$ python3 -q
>>> import numpy as np
>>> import numpy.linalg as la
>>> np.set_printoptions(suppress=True, linewidth=120)
>>> M = np.loadtxt("layer4.csv", delimiter=",")
>>> M.round(1) + 0
array([[-0.1,  1. ,  0. ],
       [-1. , -0.1,  0.2],
       [ 0.2,  0.1,  1. ]])
>>> # keeps lengths
>>> x0 = np.array([0, -2, 3])
>>> np.round(np.sort(np.abs(np.degrees(np.angle(la.eigvals(M))))), 1)
array([ 0. , 94.7, 94.7])
>>> m1 = np.load("case8.npy")
>>> m1
array([[ 3, -3,  4],
       [-2,  5, -4],
       [-5, -5, -3],
       [-3, 12, -8]])
>>> round(la.norm(m1, 2) / la.norm(m1), 1)
np.float64(0.9)
>>> np.round(np.abs(la.svd(m1)[2][-1]), 1)
array([0.7, 0.3, 0.7])
>>> np.argsort(-la.norm(m1, axis=0).round(6), kind="stable")[:3]
array([1, 2, 0])
>>> q, vecs = la.qr(m1[:, :2])[0], la.qr(m1[:, 2:])[0]
>>> sigma = la.svd(q.T @ vecs, compute_uv=False)
>>> np.round(np.degrees(np.arccos(sigma.clip(0, 1))), 1)
array([1.4])
>>> q = m1.astype(float).copy()
>>> for j in range(3):
...     q[:, j] -= q[:, :j] @ (q[:, :j].T @ q[:, j])
...     q[:, j] /= la.norm(q[:, j])
... 
>>> np.round(q.T @ q, 1) + 0
array([[1., 0., 0.],
       [0., 1., 0.],
       [0., 0., 1.]])
>>> np.round(q.T @ m1, 1) + 0
array([[ 6.9, -4.4,  8.6],
       [ 0. , 13.6, -5.6],
       [ 0. ,  0. ,  0.2]])
>>> q.round(1)
array([[ 0.4, -0.1, -0.8],
       [-0.3,  0.3,  0.1],
       [-0.7, -0.6, -0.3],
       [-0.4,  0.7, -0.4]])
>>> hat = q @ la.solve(q.T @ q, q.T)
>>> np.round(hat @ q[:, 1], 1)
array([-0.1,  0.3, -0.6,  0.7])
>>> np.round(la.eigvalsh(hat), 1) + 0
array([0., 1., 1., 1.])
>>> hat.round(1) + 0
array([[ 0.9, -0.3,  0. ,  0.1],
       [-0.3,  0.2,  0. ,  0.3],
       [ 0. ,  0. ,  1. ,  0. ],
       [ 0.1,  0.3,  0. ,  0.9]])
>>> la.matrix_rank(np.eye(4) - hat)
np.int64(1)
>>> np.round(np.trace(hat), 1)
np.float64(3.0)
>>> np.allclose(hat @ hat, hat)
True
>>> np.round((np.eye(4) - hat) @ q, 1) + 0
array([[0., 0., 0.],
       [0., 0., 0.],
       [0., 0., 0.],
       [0., 0., 0.]])
>>> r0, g = m1[3], m1[2]
>>> r0 @ g
np.int64(-21)
>>> pr = (r0 @ g) / (r0 @ r0) * r0
>>> (g - pr) @ r0
np.float64(0.0)
>>> np.round(g - pr, 1)
array([-5.3, -3.8, -3.8])
>>> F = np.loadtxt("dump.csv", delimiter=",")
>>> F
array([[2., 1., 2.],
       [4., 2., 4.],
       [0., 0., 0.]])
>>> U, sigma, Vh = la.svd(F)
>>> sigma.round(1) + 0
array([6.7, 0. , 0. ])
>>> M2 = U[:, :1] @ np.diag(sigma[:1]) @ Vh[:1]
>>> np.round(np.abs(F - M2).max(), 1)
np.float64(0.0)
>>> la.matrix_rank(M2)
np.int64(1)
>>> la.matrix_rank(F, rtol=0.05)
np.int64(1)
>>> U, sigma, Vh = la.svd(F)
>>> vecs = Vh[:(sigma > 1e-8).sum()]
>>> rng = np.random.default_rng(726)
>>> x0 = F[2] + 3 * F[1] + rng.integers(2) * np.eye(3)[0]
>>> x0
array([12.,  6., 12.])
>>> la.matrix_rank(np.vstack([F, x0]))
np.int64(1)
>>> np.allclose(vecs.T @ vecs @ x0, x0)
True
>>> np.round(np.diag(vecs.T @ vecs), 1)
array([0.4, 0.1, 0.4])
>>> np.round(la.norm(x0 - vecs.T @ vecs @ x0), 1)
np.float64(0.0)
>>> la.matrix_rank(F, rtol=0.1)
np.int64(1)
>>> la.cond(F) > 100
np.True_
>>> np.argsort(-la.norm(F, axis=0).round(6), kind="stable")[:3]
array([0, 2, 1])
>>> z = rng.permutation(3)
>>> z
array([1, 2, 0])
>>> M2 = F[z][:, z]
>>> np.round(np.sort(np.abs(la.eigvals(M2))), 1)
array([0., 0., 4.])
>>> hat = np.triu(np.array([[2, 0, -1], [-1, 1, 0], [2, 1, -1]]), 1) + np.eye(3)
>>> M2 = hat @ F @ la.inv(hat)
>>> hat @ F - F @ hat
array([[0., 0., 2.],
       [0., 0., 4.],
       [0., 0., 0.]])
>>> M2
array([[2., 1., 4.],
       [4., 2., 8.],
       [0., 0., 0.]])
>>> np.poly(M2)
array([ 1., -4.,  0.,  0.])
>>> np.trace(M2), np.trace(F)
(np.float64(4.0), np.float64(4.0))
>>> J = np.load("w.npy")
>>> J
array([[ 64, -56,   0],
       [-56,  49,   0],
       [  0,   0,   0]])
>>> # looks like rank 1
>>> ev, vecs = la.eigh(J)
>>> x0 = np.array([6, 4, 7])
>>> np.abs(J).sum(axis=1).max(), np.abs(ev).max()
(np.int64(120), np.float64(113.0))
>>> vecs * np.abs(ev) @ vecs.T
array([[ 64., -56.,   0.],
       [-56.,  49.,   0.],
       [  0.,   0.,   0.]])
>>> z = rng.permutation(3)
>>> z
array([2, 1, 0])
>>> M2 = J[z][:, z]
>>> M2
array([[  0,   0,   0],
       [  0,  49, -56],
       [  0, -56,  64]])
>>> round(float(la.det(M2)), 1), round(float(la.det(J[z])), 1)
(0.0, 0.0)
>>> hat = np.triu(np.array([[2, 1, 0], [2, 2, 3], [3, 1, 2]]), 1) + np.eye(3)
>>> M2 = hat @ J @ la.inv(hat)
>>> np.trace(M2), np.trace(J)
(np.float64(113.0), np.int64(113))
>>> round(la.det(M2), 1)
np.float64(0.0)
>>> la.matrix_rank(M2)
np.int64(1)
>>> np.poly(M2)
array([   1., -113.,    0.,    0.])
>>> K = np.load("x.npy")
>>> K
array([[ 0.4, -0.5,  1.3],
       [-2.6,  2.4,  0.5],
       [-0.4,  0.9,  0.2],
       [-0.1, -0.2,  1.8],
       [-0.1,  0.4, -0.7],
       [-0.2,  0.2,  2.2],
       [-1.6,  1.8, -0.2],
       [ 0.5, -0.6, -0.1],
       [-1.1,  1.2, -1.5],
       [-0.2,  0.5,  1. ],
       [-1.3,  1.2,  0. ],
       [-0.9,  0.5,  0.2],
       [ 0.3,  0.6, -0.1],
       [-1.2,  1.2, -0.2],
       [-1.5,  0.7,  0.4],
       [-1.8,  2.1,  0.6],
       [ 0. ,  0.2,  0.5],
       [ 0.2, -0.2, -2. ]])
>>> hat = K @ la.solve(K.T @ K, K.T)
>>> round(np.trace(hat), 1)
np.float64(3.0)
>>> np.allclose(hat @ hat, hat)
True
>>> np.round(hat @ K[:, 1], 1)
array([-0.5,  2.4,  0.9, -0.2,  0.4,  0.2,  1.8, -0.6,  1.2,  0.5,  1.2,  0.5,  0.6,  1.2,  0.7,  2.1,  0.2, -0.2])
